>>> import numpy as np
>>> import numpy.linalg as la
>>> np.set_printoptions(precision=2, suppress=True, linewidth=200, sign=" ")
>>> def rnd(a):
...     return np.round(a, 2) + 0
... 
>>> E = np.load("mat.npy")
>>> E
array([[ -4.26,  -0.29,   0.47,  -6.94,  11.71,  -5.43,  -6.45,  -3.18,   6.47,   4.82,   7.07],
       [ -5.61,   1.09,   0.65,  -4.62, -13.74,  -4.69,   3.45,   0.19,  -3.83, -10.4 ,  -0.37],
       [  7.78,  -8.38,  -3.3 ,  -3.68,  -7.82,   4.02,   6.96,   4.98,   4.4 ,   3.84,  -7.75],
       [ -4.23,   7.32,  -7.22,   2.26,  -2.8 ,  -2.09,  -4.12,   3.09,  -0.56,  14.98,   2.8 ],
       [ -0.94,   2.17,  -9.06,   3.87,  -3.2 ,  -8.47,   4.89,   7.32,  -3.43,  -5.34,  -9.87],
       [  1.92,  -2.65,  15.16,   7.24,  -3.45,   1.31,   2.7 ,   1.67,  -4.6 ,  -7.09,   3.46],
       [ -0.23,  -9.6 ,   4.15,   1.83,   7.82,   1.79,   1.77,  -9.02,   9.05,  -6.85,   3.1 ],
       [  1.26,  -5.17,  -1.9 ,   3.05,  -6.11,  -9.56, -10.18,   3.27,  -0.84,  -9.77,  -4.43],
       [ 12.2 ,  -0.55,   8.31,  -1.88,   0.02,   6.96,  -6.99,   6.17,   2.99,  -4.76,   3.37],
       [  5.57,  -2.3 ,  -2.48,   0.19,  -1.5 ,  11.53,   1.99,   2.  ,  11.93,   7.32,  -4.29],
       [  2.36,   4.58,   2.48,  -2.4 ,   8.5 ,  -3.67,   1.14,  12.37,  -4.12,  -6.42,  -7.96],
       [  4.61,   4.82,   1.31,  -7.03,   4.94,   9.87,   8.05,   2.4 ,  -1.76,  -6.89,   7.82],
       [ 10.28,   3.78,   0.22,  -5.16,  11.23,  -7.27,   8.24,  -1.48,   0.83,  -1.07,  -1.6 ],
       [ -0.34,  -7.75,   1.44,   3.42,  -6.6 ,  -6.  ,   4.05,  -3.29,  10.43,   7.97,   6.84],
       [-10.47,   1.54,  -4.19,  -4.06,   4.63,  11.55,  -5.13,   2.09,  -7.77,   1.26,   2.57],
       [ -2.58,  -7.81,  10.53,   2.31,  -2.9 ,  -0.86,   2.72,  -1.54,   2.27,  -2.87, -13.56],
       [ -6.44,  -9.45,  -2.94,   5.77,   0.57,  -4.42,  -6.4 ,  -3.63, -12.07,   2.06,   1.89],
       [  6.74,   1.34,   2.66, -10.51,  -7.92,  -8.49,  -4.08,  -8.24,  -1.66,  -1.97,   3.03],
       [  2.87,  -9.11,  -2.35,  -4.94,   6.96,  -0.5 ,   1.59,   3.35,  -8.45,  11.72,  -2.8 ],
       [ -0.38,  11.26,  -1.81,   4.01,  -5.48,   6.05,   2.88, -12.  ,  -3.68,  -4.21,   1.91],
       [  4.3 ,  -4.15,   2.05,   9.66,  -2.34,  11.65,  -2.88,   4.92,   4.32,  -8.39,   2.01],
       [ -0.67,  -4.95,  -4.89,   0.9 ,   0.96,   1.  ,   9.07,   3.04,  -2.75,  15.53,  -2.86],
       [ -0.69,  -8.82,   1.51,  -1.18,   1.58,  -1.63,   0.71,   8.86,   1.33,  15.13,  -1.77],
       [ -8.85,   3.56,  -9.5 ,  -0.24,   1.02,   0.07,   1.72,  -4.3 ,  -9.29,   8.25,  -6.47],
       [ -1.21,   5.12,  -1.44,  -5.55,  -4.71, -15.33,  -0.3 ,  -6.75,   3.57,   0.52,   4.85],
       [  2.02,  -8.42,  -0.52,   5.38,   4.15,  -3.  ,   1.73,  -6.02, -11.67,  -2.96,  -9.24],
       [ -5.74,  -8.96, -11.63,   3.54,  -4.16,   1.26,  -0.37,   8.11,  -7.23,   0.44,  -1.32],
       [ -1.18,   3.12,   1.91,   4.63,  -3.56,   2.35,   1.31,   4.06,   0.85, -18.05,  -0.87],
       [ -7.14,   6.29,  -3.22,   8.6 ,  -9.79,   1.53,   7.42,   7.52,   1.69,  -3.14,  -1.58],
       [ -0.37,   6.67,  -5.27,  10.63,   3.37,  -0.75,  11.94,  -0.23,  -0.09,   2.66,   7.29],
       [ -0.14,   6.94,  -5.78,  -7.58,  -4.63,  -8.83,   6.87,   2.02,   3.74,  -3.23,   9.27],
       [  1.38,   3.99,  -0.77,  -5.36,  -3.96,  13.19,   2.54,  11.41,   3.29,  -3.87,  -1.02],
       [ -9.97,  -1.86,  -5.48,   6.38,   9.33,   2.2 ,  -7.84,   2.74,  -3.15,  -5.33,   5.22],
       [  5.41,   0.08,   1.81,   5.53,  11.73,   3.31,   6.41,  -0.46,  -7.34,  -3.93,  -8.81],
       [ -6.91,   0.17,  -0.62,   3.53,  -4.58,  -9.75,  -4.29,   6.75,   3.47,  -0.08, -12.14],
       [  3.2 ,   3.77,   4.44,   1.22,  -5.41,  -5.96,  13.55,   6.41,  -7.18,   3.23,   1.67],
       [ -0.52,  -5.75,  -8.74,  10.1 ,  -4.41,  -5.24,  -2.28,  -3.91,  -6.07,  -1.81,   8.99],
       [ -2.37,  -2.6 ,   6.61,   0.04,   8.21,   8.81,   3.73,  -3.81,   2.53,  12.8 ,  -0.47]])
>>> basis = E[[25, 23]].astype(float)
>>> for _ in range(3):
...     idx = la.norm(E[:, None] - basis, axis=-1).argmin(axis=1)
...     basis = np.array([E[idx == j].mean(axis=0) for j in range(2)])
... 
>>> idx
array([ 1,  0,  0,  1,  0,  0,  0,  0,  0,  1,  0,  0,  0,  1,  1,  0,  1,  0,  1,  1,  0,  1,  1,  1,  1,  0,  1,  0,  1,  1,  1,  0,  1,  0,  1,  0,  1,  1])
>>> np.bincount(idx)
array([ 18,  20])
>>> hat = E @ la.solve(E.T @ E, E.T)
>>> la.matrix_rank(np.eye(38) - hat)
np.int64(27)
>>> rnd(hat @ E[:, 4])
array([ 11.71, -13.74,  -7.82,  -2.8 ,  -3.2 ,  -3.45,   7.82,  -6.11,   0.02,  -1.5 ,   8.5 ,   4.94,  11.23,  -6.6 ,   4.63,  -2.9 ,   0.57,  -7.92,   6.96,  -5.48,  -2.34,   0.96,   1.58,   1.02,
        -4.71,   4.15,  -4.16,  -3.56,  -9.79,   3.37,  -4.63,  -3.96,   9.33,  11.73,  -4.58,  -5.41,  -4.41,   8.21])
>>> cen = E - E.mean(axis=0)
>>> evecs = la.svd(cen)[2][:7]
>>> A2 = cen - cen @ evecs.T @ evecs
>>> rnd((cen @ evecs.T).std(axis=0))
array([ 8.18,  7.68,  7.07,  6.61,  6.48,  6.04,  5.4 ])
>>> rnd(A2.std(axis=0))
array([ 3.07,  2.34,  3.04,  2.64,  2.08,  1.73,  1.76,  2.63,  2.97,  1.28,  2.63])
>>> F = np.load("w.npy")
>>> F
array([[ 0.,  0.,  0., -8., -1., -2., -3.],
       [ 0.,  0.,  0.,  3.,  1., -9., -6.],
       [ 0.,  0.,  0.,  4., -9., -6.,  1.],
       [-8.,  3.,  4.,  0.,  0.,  0.,  0.],
       [-1.,  1., -9.,  0.,  0.,  0.,  0.],
       [-2., -9., -6.,  0.,  0.,  0.,  0.],
       [-3., -6.,  1.,  0.,  0.,  0.,  0.]])
>>> rk = la.matrix_rank(F)
>>> rk
np.int64(6)
>>> N = la.svd(F)[2][rk:].T
>>> rnd(N @ N.T)
array([[ 0.  ,  0.  ,  0.  ,  0.  ,  0.  ,  0.  ,  0.  ],
       [ 0.  ,  0.  ,  0.  ,  0.  ,  0.  ,  0.  ,  0.  ],
       [ 0.  ,  0.  ,  0.  ,  0.  ,  0.  ,  0.  ,  0.  ],
       [ 0.  ,  0.  ,  0.  ,  0.04, -0.07,  0.1 , -0.15],
       [ 0.  ,  0.  ,  0.  , -0.07,  0.12, -0.18,  0.26],
       [ 0.  ,  0.  ,  0.  ,  0.1 , -0.18,  0.28, -0.4 ],
       [ 0.  ,  0.  ,  0.  , -0.15,  0.26, -0.4 ,  0.56]])
>>> [int(la.matrix_rank(F[:, :j + 1])) for j in range(7)]
[1, 2, 3, 4, 5, 6, 6]
>>> rnd(N[:, 0] / N[np.abs(N[:, 0]).round(6).argmax(), 0])
array([ 0.  ,  0.  ,  0.  , -0.26,  0.46, -0.7 ,  1.  ])
>>> np.allclose(F @ N, 0)
True
>>> [int(la.matrix_rank(np.delete(F, i, axis=0))) for i in range(7)]
[5, 5, 5, 6, 6, 6, 6]
>>> evals, evecs = la.eigh(F)
>>> rnd(la.eigvalsh(F @ F))
array([   0.  ,   61.05,   61.05,   96.26,   96.26,  181.69,  181.69])
>>> rnd(evecs @ np.diag(evals) @ evecs.T)
array([[ 0.,  0.,  0., -8., -1., -2., -3.],
       [ 0.,  0.,  0.,  3.,  1., -9., -6.],
       [ 0.,  0.,  0.,  4., -9., -6.,  1.],
       [-8.,  3.,  4.,  0.,  0.,  0.,  0.],
       [-1.,  1., -9.,  0.,  0.,  0.,  0.],
       [-2., -9., -6.,  0.,  0.,  0.,  0.],
       [-3., -6.,  1.,  0.,  0.,  0.,  0.]])
>>> np.unique(evals.round(6) + 0, return_counts=True)[1]
array([ 1,  1,  1,  1,  1,  1,  1])
>>> (evals > 1e-8).sum(), (evals < -1e-8).sum()
(np.int64(3), np.int64(3))
>>> rnd(la.svd(F, compute_uv=False))
array([ 13.48,  13.48,   9.81,   9.81,   7.81,   7.81,   0.  ])
>>> [round(float(x), 2) for x in la.svd(F, compute_uv=False)[:3]]
[13.48, 13.48, 9.81]
>>> np.argsort(-la.norm(F, axis=0).round(6), kind="stable")[:3]
array([ 2,  1,  5])
>>> la.matrix_rank(F, rtol=0.1)
np.int64(6)
>>> f, g = F[2], F[0]
>>> f @ g
np.float64(-14.0)
>>> p = (f @ g) / (f @ f) * f
>>> rnd(g - p)
array([ 0.  ,  0.  ,  0.  , -7.58, -1.94, -2.63, -2.9 ])
>>> W0 = np.load("out13.npy")
>>> W0
array([[ 3,  0,  0,  0,  0,  0,  0,  0,  0,  0,  0,  0,  0],
       [ 0,  2,  0,  0,  0,  0,  0,  0,  0,  0,  0,  0,  0],
       [ 0,  2, -1,  0,  0,  0,  0,  0,  0,  0,  0,  0,  0],
       [ 1, -2, -2, -1,  0,  0,  0,  0,  0,  0,  0,  0,  0],
       [ 3,  1, -2, -1,  1,  0,  0,  0,  0,  0,  0,  0,  0],
       [-2, -1, -2,  2, -3,  3,  0,  0,  0,  0,  0,  0,  0],
       [ 0,  0,  3,  2, -3,  1,  2,  0,  0,  0,  0,  0,  0],
       [ 3,  0, -1,  2, -2,  3, -3, -1,  0,  0,  0,  0,  0],
       [-1, -2, -3,  2,  1, -2,  3, -1, -1,  0,  0,  0,  0],
       [ 2, -1, -2, -2, -1,  2,  2,  3,  0, -3,  0,  0,  0],
       [-2,  3,  2,  2,  3, -1,  3,  0,  2, -2, -2,  0,  0],
       [-3, -2,  0,  2, -3,  0, -2,  0,  1,  1, -2,  3,  0],
       [-2,  1,  2, -1, -3, -3,  3,  1, -3, -2, -3,  0, -2]])
>>> vec = np.array([-6, 5, -5, -3, 7, -6, 3, 1, 0, -2, -6, 7, 6])
>>> (W0 * vec).sum(axis=1)
array([-18,  10,  15,  -3,   7, -28, -42, -61,  32,  -5,  63,   6,  27])
>>> np.einsum("ij,j->i", W0, vec)
array([-18,  10,  15,  -3,   7, -28, -42, -61,  32,  -5,  63,   6,  27])
>>> np.sign((W0 @ vec).round(6))
array([-1,  1,  1, -1,  1, -1, -1, -1,  1, -1,  1,  1,  1])
>>> arr = np.loadtxt("x.csv", delimiter=",")
>>> arr
array([[ -2.86,  -2.1 ,  -0.35],
       [ -2.98,   2.85,   1.38],
       [  0.81,  -4.54,  -4.73],
       [ -0.12,  -0.75,  -4.69],
       [ -3.72,   4.22,   3.17],
       [ -0.26,   6.82,  -1.15],
       [ -1.11,  -2.85,   6.  ],
       [  2.32,  -0.74,   7.73],
       [  0.19,  -0.15,  -5.14],
       [ -3.35,   1.07,   1.66],
       [  0.36,   1.97,   2.39],
       [  3.03,  -6.91,  -4.35],
       [ -0.96,   4.63,   1.51],
       [  1.11,   0.64, -11.7 ],
       [ -0.5 ,  -0.51,  10.81],
       [  0.95,  -2.8 ,  -3.28],
       [  1.65,   2.74,   1.27],
       [ -5.1 ,   6.16,  -5.23],
       [ -1.85,   0.33,  -8.21],
       [ -5.48,  -5.91,   3.74],
       [  6.72,   0.49,  -2.99],
       [ -1.44,  -0.46,   2.1 ],
       [  0.87,  -0.39,   4.17],
       [ -2.34,   4.64,   2.99],
       [ -1.93,  -2.26,   1.32],
       [  3.49,  -0.79,  -7.98],
       [  3.06,  -6.88,  -4.87],
       [ -1.5 ,  -3.16,  -0.41],
       [ -0.37,  -2.56,  -1.76],
       [ -0.04,  -2.9 ,   4.11],
       [ -0.14,  -0.11,   0.31],
       [ -1.18,  -9.96,  -2.17],
       [ -3.29,  -0.4 ,  -4.77],
       [ -3.92,   5.68,  10.88],
       [ -0.35,  -5.33,   7.7 ],
       [  2.2 ,  -0.33,   6.98],
       [  0.98,  -4.87,  -4.48],
       [ -0.83,   2.08,  10.92],
       [ -1.52,   7.23,  -7.  ],
       [ -2.01,   4.57,  -5.44],
       [  2.24,   0.22,   1.85],
       [  3.46,   0.13,  -4.03],
       [  2.15,   1.4 ,   0.52],
       [ -2.62,  -1.86,   3.33],
       [  1.7 ,   5.99,   8.81],
       [  1.51,   1.47,  -1.01]])
>>> idx = arr[:, 1] > np.median(arr[:, 1])
>>> f = arr[idx].mean(axis=0) - arr[~idx].mean(axis=0)
>>> rnd((((arr - arr.mean(axis=0)) @ f > 0) == idx).mean())
np.float64(0.91)
>>> idx.astype(int)
array([ 0,  1,  0,  0,  1,  1,  0,  0,  1,  1,  1,  0,  1,  1,  0,  0,  1,  1,  1,  0,  1,  0,  0,  1,  0,  0,  0,  0,  0,  0,  1,  0,  0,  1,  0,  0,  0,  1,  1,  1,  1,  1,  1,  0,  1,  1])
>>> hat = arr @ la.solve(arr.T @ arr, arr.T)
>>> rnd(hat @ arr[:, 2])
array([ -0.35,   1.38,  -4.73,  -4.69,   3.17,  -1.15,   6.  ,   7.73,  -5.14,   1.66,   2.39,  -4.35,   1.51, -11.7 ,  10.81,  -3.28,   1.27,  -5.23,  -8.21,   3.74,  -2.99,   2.1 ,   4.17,   2.99,
         1.32,  -7.98,  -4.87,  -0.41,  -1.76,   4.11,   0.31,  -2.17,  -4.77,  10.88,   7.7 ,   6.98,  -4.48,  10.92,  -7.  ,  -5.44,   1.85,  -4.03,   0.52,   3.33,   8.81,  -1.01])
>>> rnd(la.eigvalsh(hat))
array([ 0.,  0.,  0.,  0.,  0.,  0.,  0.,  0.,  0.,  0.,  0.,  0.,  0.,  0.,  0.,  0.,  0.,  0.,  0.,  0.,  0.,  0.,  0.,  0.,  0.,  0.,  0.,  0.,  0.,  0.,  0.,  0.,  0.,  0.,  0.,  0.,  0.,  0.,
        0.,  0.,  0.,  0.,  0.,  1.,  1.,  1.])
>>> Q, evecs = la.qr(arr[:, :1])[0], la.qr(arr[:, 1:])[0]
>>> s = la.svd(Q.T @ evecs, compute_uv=False)
>>> rnd(la.norm(Q @ Q.T - evecs @ evecs.T, 2))
np.float64(1.0)
>>> (s > 0.9).sum()
np.int64(0)
>>> mat = np.array([[2, -8, -3, 1, 4, -9, -6, -2],
...     [-8, 1, 5, -6, 5, 0, -9, -6],
...     [1, 0, 8, -5, 9, 7, 7, -4],
...     [-5, 3, -2, 5, -2, -6, -2, 8],
...     [18, -10, -13, 13, -6, -9, 12, 10]])
>>> A2 = mat / np.sqrt((mat ** 2).mean(axis=1, keepdims=True))
>>> la.matrix_rank(mat - mat.mean(axis=1, keepdims=True))
np.int64(4)
>>> left, s, Vt = la.svd(mat)
>>> np.argmax(s[:-1] / (s[1:] + 1e-6)) + 1
np.int64(4)
>>> A2 = left[:, :4] @ np.diag(s[:4]) @ Vt[:4]
>>> la.matrix_rank(A2)
np.int64(4)
>>> rnd(la.norm(mat - A2) / la.norm(mat))
np.float64(0.0)
>>> rnd(la.norm(mat - A2, 2)), rnd(s[4])
(np.float64(0.0), np.float64(0.0))
